>>> import numpy as np
>>> from numpy import linalg as LA
>>> np.set_printoptions(precision=2, suppress=True, linewidth=160)
>>> mat = np.loadtxt("w.csv", delimiter=",")
>>> mat
array([[0.33, 0.17, 0.33, 0.17],
       [0.2 , 0.33, 0.13, 0.33],
       [0.21, 0.21, 0.43, 0.14],
       [0.36, 0.27, 0.09, 0.27]])
>>> mat.shape
(4, 4)
>>> mat[:, 4]
Traceback (most recent call last):
  File "<python-input-6>", line 1, in <module>
    mat[:, 4]
    ~~~^^^^^^
IndexError: index 4 is out of bounds for axis 1 with size 4
>>> mat.sum(axis=1)
array([1., 1., 1., 1.])
>>> LA.svd(mat, compute_uv=False)
array([1.  , 0.33, 0.16, 0.03])
>>> LA.matrix_rank(mat)
np.int64(4)
>>> np.round(LA.det(2 * mat), 2), round(LA.det(mat), 2)
(np.float64(-0.02), np.float64(-0.0))
>>> round(float(np.einsum("ii->", mat)), 2)
1.37
>>> round(float(LA.eigvals(mat).sum().real), 2)
1.37
>>> np.round(np.poly(mat), 2) + 0
array([ 1.  , -1.37,  0.4 , -0.03,  0.  ])
>>> LA.eigvals(mat)
array([ 1.  +0.j  , -0.03+0.j  ,  0.2 +0.05j,  0.2 -0.05j])
>>> cov = mat.T @ mat
>>> np.round(LA.svd(mat, compute_uv=False) ** 2, 2) + 0
array([1.01, 0.11, 0.03, 0.  ])
>>> np.allclose(cov, cov.T)
True
>>> mat.sum(axis=1)
array([1., 1., 1., 1.])
>>> mat @ np.ones(4)
array([1., 1., 1., 1.])
>>> np.sort(np.abs(LA.eigvals(mat)))[::-1]
array([1.  , 0.21, 0.21, 0.03])
>>> LA.matrix_power(mat, 2)
array([[0.28, 0.23, 0.29, 0.2 ],
       [0.28, 0.26, 0.2 , 0.25],
       [0.26, 0.24, 0.3 , 0.21],
       [0.29, 0.25, 0.22, 0.24]])
>>> LA.matrix_power(mat, 100)
array([[0.28, 0.24, 0.25, 0.23],
       [0.28, 0.24, 0.25, 0.23],
       [0.28, 0.24, 0.25, 0.23],
       [0.28, 0.24, 0.25, 0.23]])
>>> pr = np.eye(4)[3]
>>> for _ in range(5):
...     pr = pr @ mat
...     print(pr.round(2))
... 
[0.36 0.27 0.09 0.27]
[0.29 0.25 0.22 0.24]
[0.28 0.24 0.25 0.23]
[0.28 0.24 0.25 0.23]
[0.28 0.24 0.25 0.23]
>>> P = np.triu(np.array([[2, 5, 5, 1], [3, 3, 1, 3], [4, 5, 0, 3], [1, 3, 3, 0]]), 1) + np.eye(4)
>>> out = P @ mat @ LA.inv(P)
>>> round(float(LA.det(out)), 2)
-0.0
>>> LA.matrix_rank(out)
np.int64(4)
>>> A = np.load("mat.npy")
>>> A
array([[ 1,  0,  0,  0],
       [-5,  1,  0,  0],
       [-1,  3,  1,  0],
       [ 5,  2,  1,  1]])
>>> r0, r1 = A[2], A[3]
>>> r0 @ r1
np.int64(2)
>>> pr = (r0 @ r1) / (r0 @ r0) * r0
>>> pr
array([-0.18,  0.55,  0.18,  0.  ])
>>> LA.matrix_rank(np.outer(r0, r1))
np.int64(1)
>>> data = np.loadtxt("sample19.csv", delimiter=",")
>>> data
array([[-2.,  0.,  2.,  0.],
       [ 1.,  0.,  3.,  0.],
       [ 3.,  3.,  0.,  0.],
       [ 0.,  0.,  0.,  2.]])
>>> r0 = np.array([-3, 1, 1, -2])
>>> out = data + np.outer(r0, np.eye(4)[2])
>>> LA.matrix_rank(LA.inv(out) - LA.inv(data), tol=1e-8)
np.int64(1)
>>> np.round(LA.det(out) / LA.det(data), 2), round(1 + LA.solve(data, r0)[2], 2)
(np.float64(0.88), np.float64(0.88))
>>> LA.matrix_rank(out - data)
np.int64(1)
>>> out
array([[-2.,  0., -1.,  0.],
       [ 1.,  0.,  4.,  0.],
       [ 3.,  3.,  1.,  0.],
       [ 0.,  0., -2.,  2.]])
>>> x0 = np.array([-7, 8, -1, 5])
>>> h = np.maximum(data @ x0, 0)
>>> np.tanh(data @ x0)
array([ 1., -1.,  1.,  1.])
>>> data * (h > 1e-9)[:, None]
array([[-2.,  0.,  2.,  0.],
       [ 0.,  0.,  0.,  0.],
       [ 3.,  3.,  0.,  0.],
       [ 0.,  0.,  0.,  2.]])
>>> np.maximum(data @ x0, 0) - np.maximum(-data @ x0, 0)
array([ 12., -10.,   3.,  10.])
>>> np.flatnonzero(h > 1e-9)
array([0, 2, 3])
>>> data.T @ h
array([-15.,   9.,  24.,  20.])
>>> np.maximum(data @ (3 * x0), 0)
array([36.,  0.,  9., 30.])
>>> vals, vecs = LA.eig(data)
>>> np.sort(LA.eigvals(data.T))
array([-4.21, -1.53,  2.  ,  3.74])
>>> np.sort(LA.eigvals(LA.inv(data)))
array([-0.66, -0.24,  0.27,  0.5 ])
>>> r0, r1 = data[2], data[0]
>>> r0 @ r1
np.float64(-6.0)
>>> pr = (r0 @ r1) / (r0 @ r0) * r0
>>> r1 - pr
array([-1.,  1.,  2.,  0.])
>>> LA.matrix_rank(np.outer(r0, r1))
np.int64(1)
>>> round(LA.norm(r0 + r1) ** 2 + LA.norm(r0 - r1) ** 2, 2)
np.float64(52.0)
>>> pr
array([-1., -1., -0., -0.])
>>> np.outer(r0, r1)
array([[-6.,  0.,  6.,  0.],
       [-6.,  0.,  6.,  0.],
       [-0.,  0.,  0.,  0.],
       [-0.,  0.,  0.,  0.]])
>>> arr = np.array([[0.0, 1.0, 4.0], [1.0, 0.0, 0.0], [4.0, 0.0, 0.0]])
>>> arr
array([[0., 1., 4.],
       [1., 0., 0.],
       [4., 0., 0.]])
>>> np.all(LA.eigvalsh(arr) > 0)
np.False_
>>> [round(float(LA.det(arr[:i, :i])), 2) + 0 for i in range(1, 4)]
[0.0, -1.0, 0.0]
>>> round(float(LA.eigvalsh(arr).min()), 2)
-4.12
>>> rk = LA.matrix_rank(arr)
>>> rk
np.int64(2)
>>> N = LA.svd(arr)[2][rk:].T
>>> np.allclose(arr @ N, 0)
True
>>> rng = np.random.default_rng(609)
>>> out = arr + rng.integers(-2, 3, (3, 2)) @ rng.integers(-2, 3, (2, 3))
>>> out
array([[ 2., -1.,  4.],
       [-3.,  4.,  5.],
       [ 4.,  0.,  1.]])
>>> LA.matrix_rank(out - arr, tol=1e-8)
np.int64(2)
>>> np.abs(out - arr).sum(axis=1)
array([ 4., 13.,  1.])
>>> np.argsort(-LA.norm(arr, axis=0).round(6), kind="stable")[:3]
array([0, 2, 1])
>>> left, sig, vt = LA.svd(arr)
>>> np.argmax(sig[:-1] / (sig[1:] + 1e-6)) + 1
np.int64(2)
>>> out = left[:, :2] @ np.diag(sig[:2]) @ vt[:2]
>>> round(float(LA.norm(arr - out) / LA.norm(arr)), 2)
0.0
>>> m1 = np.load("arr.npy")
>>> m1
array([[ 0.01,  1.29,  1.26],
       [-0.01,  0.14,  0.17],
       [ 0.03, -0.13, -0.17],
       [ 0.01, -0.25, -0.24],
       [-0.03,  0.35,  0.32],
       [ 0.02,  1.22,  1.21],
       [-0.01, -1.8 , -1.76],
       [-0.02, -0.36, -0.32],
       [ 0.01,  0.14,  0.14],
       [-0.02,  0.28,  0.29],
       [ 0.02,  1.32,  1.34],
       [-0.02,  0.38,  0.34]])
>>> cov = np.cov(m1, rowvar=False)
>>> cov.shape
(3, 3)
>>> np.argsort(-m1.std(axis=0).round(6), kind="stable")
array([1, 2, 0])
>>> np.corrcoef(m1.T)
array([[1.  , 0.33, 0.32],
       [0.33, 1.  , 1.  ],
       [0.32, 1.  , 1.  ]])
>>> out = np.c_[m1[:, :1] @ np.array([[-3]]), np.array([-2, 0, -5, -2, -5, -8, -5, 5, 2, 7, 6, 5])]
>>> out
array([[-0.03, -2.  ],
       [ 0.03,  0.  ],
       [-0.09, -5.  ],
       [-0.03, -2.  ],
       [ 0.09, -5.  ],
       [-0.06, -8.  ],
       [ 0.03, -5.  ],
       [ 0.06,  5.  ],
       [-0.03,  2.  ],
       [ 0.06,  7.  ],
       [-0.06,  6.  ],
       [ 0.06,  5.  ]])
>>> np.round(LA.norm(out - m1 @ LA.lstsq(m1, out)[0], axis=0), 2) + 0
array([ 0.  , 14.43])
>>> x0 = np.array([-4, -2])
>>> target = out @ x0
>>> LA.lstsq(out, target)[0]
array([-4., -2.])
>>> target
array([  4.12,  -0.12,  10.36,   4.12,   9.64,  16.24,   9.88, -10.24,  -3.88, -14.24, -11.76, -10.24])
>>> target = target + 0.02 * rng.normal(size=12)
>>> target
array([  4.12,  -0.13,  10.33,   4.11,   9.61,  16.25,   9.87, -10.26,  -3.87, -14.25, -11.77, -10.25])
>>> coef, *_ = LA.lstsq(out, target)
>>> coef.round()
array([-4., -2.])
>>> [round(float(LA.norm(LA.solve(out.T @ out + lam * np.eye(2), out.T @ target))), 2) for lam in (0, 1, 10, 100)]
[4.56, 2.01, 1.95, 1.49]
>>> x0 = np.array([2, 0, 1])
>>> target = m1 @ x0
>>> np.round(LA.pinv(m1) @ m1, 2) + 0
array([[1., 0., 0.],
       [0., 1., 0.],
       [0., 0., 1.]])
>>> np.round(LA.solve(m1.T @ m1, m1.T @ target), 2) + 0
array([2., 0., 1.])
>>> target = target + 0.1 * rng.normal(size=12)
>>> target
array([ 1.25,  0.21, -0.21, -0.23,  0.1 ,  1.22, -1.72, -0.45,  0.31,  0.29,  1.35,  0.3 ])
>>> coef, *_ = LA.lstsq(m1, target)
>>> coef.round()
array([ 3., -1.,  2.])
>>> round(float(LA.norm(target - m1 @ coef)), 2)
0.26
>>> np.round(m1.T @ (target - m1 @ coef), 2) + 0
array([0., 0., 0.])
>>> coef
array([ 2.82, -1.01,  1.99])
>>> M = np.load("layer10.npy")
>>> M
array([[ -0.05,   7.14,   4.19],
       [  4.51,   1.72,   6.58],
       [ -2.38,  -1.78,  -7.25],
       [ -0.7 ,  -2.51,   7.03],
       [ -3.35,   7.05,   2.52],
       [ -3.28,  -7.24,   0.  ],
       [ -3.19,  -3.68,  -1.02],
       [-11.07,  -7.45,  -1.31],
       [ -5.89,  -2.52,  -1.56],
       [ -3.74,   4.34,   5.26],
       [ -3.21,  -6.8 ,   4.41],
       [  1.59,   2.49,  -4.35]])
>>> def softmax(z):
...     e = np.exp(z - z.max(axis=-1, keepdims=True))
...     return e / e.sum(axis=-1, keepdims=True)
... 
>>> np.round(softmax(10 * M[11]), 2) + 0
array([0., 1., 0.])
>>> scores = M @ M.T / np.sqrt(3)
>>> softmax(scores).round(6).argmax(axis=1)
array([ 0,  1,  2,  3,  4,  7,  7,  7,  7,  9,  7, 11])
>>> np.round(softmax(scores + np.triu(np.full(scores.shape, -np.inf), 1)), 2) + 0
array([[1.  , 0.  , 0.  , 0.  , 0.  , 0.  , 0.  , 0.  , 0.  , 0.  , 0.  , 0.  ],
       [0.  , 1.  , 0.  , 0.  , 0.  , 0.  , 0.  , 0.  , 0.  , 0.  , 0.  , 0.  ],
       [0.  , 0.  , 1.  , 0.  , 0.  , 0.  , 0.  , 0.  , 0.  , 0.  , 0.  , 0.  ],
       [0.  , 0.  , 0.  , 1.  , 0.  , 0.  , 0.  , 0.  , 0.  , 0.  , 0.  , 0.  ],
       [0.03, 0.  , 0.  , 0.  , 0.97, 0.  , 0.  , 0.  , 0.  , 0.  , 0.  , 0.  ],
       [0.  , 0.  , 0.  , 0.  , 0.  , 1.  , 0.  , 0.  , 0.  , 0.  , 0.  , 0.  ],
       [0.  , 0.  , 0.  , 0.  , 0.  , 1.  , 0.  , 0.  , 0.  , 0.  , 0.  , 0.  ],
       [0.  , 0.  , 0.  , 0.  , 0.  , 0.  , 0.  , 1.  , 0.  , 0.  , 0.  , 0.  ],
       [0.  , 0.  , 0.  , 0.  , 0.  , 0.  , 0.  , 1.  , 0.  , 0.  , 0.  , 0.  ],
       [0.01, 0.  , 0.  , 0.  , 0.08, 0.  , 0.  , 0.  , 0.  , 0.9 , 0.  , 0.  ],
       [0.  , 0.  , 0.  , 0.  , 0.  , 0.  , 0.  , 0.93, 0.  , 0.  , 0.07, 0.  ],
       [0.  , 0.  , 0.08, 0.  , 0.  , 0.  , 0.  , 0.  , 0.  , 0.  , 0.  , 0.92]])
>>> A @ A
array([[  1,   0,   0,   0],
       [-10,   1,   0,   0],
       [-17,   6,   1,   0],
       [ -1,   7,   2,   1]])
>>> np.sort(LA.eigvals(A))
array([1., 1., 1., 1.])
>>> LA.matrix_rank(A - A[0, 0] * np.eye(4))
np.int64(3)
>>> F = np.load("x.npy")
>>> F
array([[-1,  1],
       [-3,  3],
       [-2,  2],
       [ 2, -2]])
>>> np.allclose(F[:-1].T @ LA.lstsq(F[:-1].T, F[-1])[0], F[-1])
True
>>> np.unique(F.round(6), axis=0).shape
(4, 2)
>>> LA.lstsq(F[:-1].T, F[-1])[2]
np.int32(1)
>>> left, sig, vt = LA.svd(F)
>>> vecs = vt[:(sig > 1e-8).sum()]
>>> x0 = F[2] + 2 * F[0] + rng.integers(2) * np.eye(2)[0]
>>> x0
array([-4.,  4.])
>>> round(float(LA.norm(x0 - vecs.T @ vecs @ x0)), 2)
0.0
>>> LA.matrix_rank(F, rtol=0.1)
np.int64(1)
>>> LA.cond(F) > 100
np.True_
>>> np.argsort(-LA.norm(F, axis=0).round(6), kind="stable")[:3]
array([0, 1])
>>> r0 = np.array([-2, -4, -6])
>>> np.polyval(r0, F[3])
array([-22,  -6])
>>> E = np.array([[3, 3, 3, 3], [3, 6, 6, 6], [3, 6, 9, 9], [3, 6, 9, 12]])
>>> labels = rng.permutation(4)
>>> labels
array([1, 2, 3, 0])
>>> out = E[labels][:, labels]
>>> out
array([[ 6,  6,  6,  3],
       [ 6,  9,  9,  3],
       [ 6,  9, 12,  3],
       [ 3,  3,  3,  3]])
>>> np.diag(out)
array([ 6,  9, 12,  3])
>>> np.sort(np.abs(LA.eigvals(out)))
array([ 0.85,  1.28,  3.  , 24.87])
